>>> import numpy as np
>>> np.set_printoptions(precision=1, suppress=True, linewidth=160)
>>> rd = lambda a: np.round(a, 1) + 0
>>> W0 = np.loadtxt("block4.csv", delimiter=",")
>>> W0
array([[ 0.,  0.,  0.],
       [ 0., -3.,  3.],
       [ 0.,  0.,  0.],
       [ 0., -3.,  3.],
       [ 0., -3.,  3.],
       [-2., -1.,  0.],
       [ 0., -3.,  3.],
       [ 0.,  0.,  0.],
       [ 0.,  0.,  0.],
       [ 0., -3.,  3.],
       [ 0., -3.,  3.],
       [-2., -1.,  0.],
       [ 2., -2.,  2.],
       [-2., -1.,  0.],
       [ 0.,  0.,  0.],
       [ 0.,  0.,  0.],
       [-2., -1.,  0.],
       [ 2., -2.,  2.],
       [ 0.,  0.,  0.],
       [ 0.,  0.,  0.],
       [ 0., -3.,  3.],
       [ 0., -3.,  3.]])
>>> gram = np.cov(W0, rowvar=False)
>>> np.argwhere(np.triu(np.abs(np.corrcoef(W0.T)) > 0.8, 1))
array([[1, 2]])
>>> rd(np.polyfit(W0[:, 0], W0[:, 1], 1))
array([-0.3, -1.5])
>>> rd(np.corrcoef(W0[:, 0], W0[:, 1])[0, 1])
np.float64(-0.2)
>>> hat = W0 @ np.linalg.solve(W0.T @ W0, W0.T)
>>> np.linalg.matrix_rank(np.eye(22) - hat)
np.int64(19)
>>> rd(np.diag(hat))
array([0. , 0.1, 0. , 0.1, 0.1, 0.2, 0.1, 0. , 0. , 0.1, 0.1, 0.2, 0.5, 0.2, 0. , 0. , 0.2, 0.5, 0. , 0. , 0.1, 0.1])
>>> rd(np.linalg.eigvalsh(hat))
array([0., 0., 0., 0., 0., 0., 0., 0., 0., 0., 0., 0., 0., 0., 0., 0., 0., 0., 0., 1., 1., 1.])
>>> rd(hat @ W0[:, 2])
array([0., 3., 0., 3., 3., 0., 3., 0., 0., 3., 3., 0., 2., 0., 0., 0., 0., 2., 0., 0., 3., 3.])
>>> np.trace(hat)
np.float64(3.0)
>>> np.allclose(hat @ hat, hat)
True
>>> labels = W0[:, 2] > np.median(W0[:, 2])
>>> r0 = W0[labels].mean(axis=0) - W0[~labels].mean(axis=0)
>>> rd(r0)
array([ 1.1, -2.5,  2.8])
>>> (((W0 - W0.mean(axis=0)) @ r0 > 0) == labels).mean()
np.float64(1.0)
>>> np.argsort(-np.abs(r0).round(6), kind="stable")
array([2, 1, 0])
>>> data = np.load("a.npy")
>>> data
array([[-1,  0,  1],
       [ 2,  3,  4],
       [ 5,  6,  7],
       [ 8,  9, 10]])
>>> rk = np.linalg.matrix_rank(data)
>>> rk
np.int64(2)
>>> ns = np.linalg.svd(data)[2][rk:].T
>>> np.allclose(data @ ns, 0)
True
>>> ns.shape
(3, 1)
>>> [int(np.linalg.matrix_rank(data[:i])) for i in range(1, len(data) + 1)]
[1, 2, 2, 2]
>>> np.linalg.matrix_rank(data, rtol=0.1)
np.int64(1)
>>> X = np.load("w.npy")
>>> X
array([[ 1.1, -0.1,  3.1],
       [ 1. ,  0. ,  3.1],
       [ 0.9,  0. ,  3.1],
       [ 1.1,  0.1,  3. ],
       [ 1. ,  0. ,  3.1],
       [ 0.9,  0. ,  3.1],
       [ 0.8,  0.1,  3. ],
       [ 0.8,  3.1,  2.7],
       [ 0.9,  3.1,  3. ],
       [ 1. ,  3. ,  3. ],
       [ 0.8,  3.1,  3. ],
       [ 0.8,  2.9,  3. ],
       [ 0.9,  2.9,  3. ],
       [ 1.1,  3. ,  3. ]])
>>> D = np.linalg.norm(X[:, None] - X[None], axis=-1)
>>> rd(D[:5, :5])
array([[0. , 0.1, 0.2, 0.2, 0.1],
       [0.1, 0. , 0.1, 0.2, 0. ],
       [0.2, 0.1, 0. , 0.2, 0.1],
       [0.2, 0.2, 0.2, 0. , 0.2],
       [0.1, 0. , 0.1, 0.2, 0. ]])
>>> D.mean(axis=1).argmax()
np.int64(7)
>>> rd(D[9])
array([3.1, 3. , 3. , 2.9, 3. , 3. , 2.9, 0.4, 0.1, 0. , 0.2, 0.2, 0.1, 0.1])
>>> D.shape
(14, 14)
>>> Xc = (X - X.mean(axis=0)) / X.std(axis=0)
>>> np.argwhere(np.abs(Xc) > 2)
array([[7, 2]])
>>> rd(Xc.std(axis=0))
array([1., 1., 1.])
>>> c = np.linalg.lstsq(np.delete(Xc, 0, axis=1), Xc[:, 0])[0]
>>> rd(1 - np.var(Xc[:, 0] - np.delete(Xc, 0, axis=1) @ c))
np.float64(0.2)
>>> rd(c)
array([-0.1,  0.3])
>>> np.abs(c).argmax()
np.int64(1)
>>> feats = np.loadtxt("data.csv", delimiter=",")
>>> feats
array([[ 0.,  0.,  0.],
       [ 0.,  9., -3.],
       [ 0., -3.,  1.]])
>>> Uu, sv, Vh = np.linalg.svd(feats)
>>> np.argmax(sv[:-1] / (sv[1:] + 1e-6)) + 1
np.int64(1)
>>> Y = Uu[:, :1] @ np.diag(sv[:1]) @ Vh[:1]
>>> np.linalg.matrix_rank(Y)
np.int64(1)
>>> rd(np.linalg.norm(feats - Y) / np.linalg.norm(feats))
np.float64(0.0)
>>> np.abs(feats - Y).max()
np.float64(0.0)
>>> vals, vecs = np.linalg.eigh(feats)
>>> rd(np.abs(vecs[:, -1]))
array([0. , 0.9, 0.3])
>>> rd(vecs.T @ vecs)
array([[1., 0., 0.],
       [0., 1., 0.],
       [0., 0., 1.]])
>>> rd(np.linalg.svd(feats, compute_uv=False))
array([10.,  0.,  0.])
>>> rd(np.sort(np.linalg.eigvals(feats).real))
array([ 0.,  0., 10.])
>>> (np.linalg.matrix_power((feats != 0) + (feats.T != 0) + np.eye(3), 3) > 0).astype(int)
array([[1, 0, 0],
       [0, 1, 1],
       [0, 1, 1]])
>>> rd(np.linalg.norm(feats, 2))
np.float64(10.0)
>>> rd(np.linalg.norm(feats[1] - feats[2]))
np.float64(12.6)
>>> rd(np.linalg.norm(feats) ** 2 / np.linalg.norm(feats, 2) ** 2)
np.float64(1.0)
>>> rd(np.linalg.norm(feats[1], 1)), rd(np.linalg.norm(feats[1], np.inf))
(np.float64(12.0), np.float64(9.0))
>>> np.argsort(-np.linalg.norm(feats, axis=0).round(6), kind="stable")[:3]
array([1, 2, 0])
>>> A = np.array([[1, 0, 0, 0], [0, 1, 0, 0], [0, 0, 0, 1], [0, 0, 1, 0]])
>>> vals, vecs = np.linalg.eigh(A)
>>> x0 = np.array([-6, 6, 2, 4])
>>> rd(np.linalg.eigvalsh(A[1:, 1:]))
array([-1.,  1.,  1.])
>>> rd(vecs * np.maximum(vals, 0) @ vecs.T)
array([[1. , 0. , 0. , 0. ],
       [0. , 1. , 0. , 0. ],
       [0. , 0. , 0.5, 0.5],
       [0. , 0. , 0.5, 0.5]])
>>> W1 = np.array([[1, 2], [1, -1], [1, 2], [1, 0]])
>>> c = np.array([3, 2])
>>> hid = np.maximum(A @ W1 + c, 0)
>>> hid
array([[4, 4],
       [4, 1],
       [4, 2],
       [4, 4]])
>>> np.linalg.matrix_rank(hid)
np.int64(2)
>>> (hid > 0).mean(axis=0)
array([1., 1.])
>>> W2 = np.array([[-3, -3, 2], [5, -2, -1]])
>>> hid @ W2
array([[  8, -20,   4],
       [ -7, -14,   7],
       [ -2, -16,   6],
       [  8, -20,   4]])
>>> (hid @ W2).round(6).argmax(axis=1)
array([0, 2, 2, 0])
>>> W1 @ W2
array([[ 7, -7,  0],
       [-8, -1,  3],
       [ 7, -7,  0],
       [-3, -3,  2]])
>>> Y = np.c_[hid[:, :1] @ np.array([[2]]), np.array([2, 2, 5, -5])]
>>> Y
array([[ 8,  2],
       [ 8,  2],
       [ 8,  5],
       [ 8, -5]])
>>> np.linalg.matrix_rank(Y)
np.int64(2)
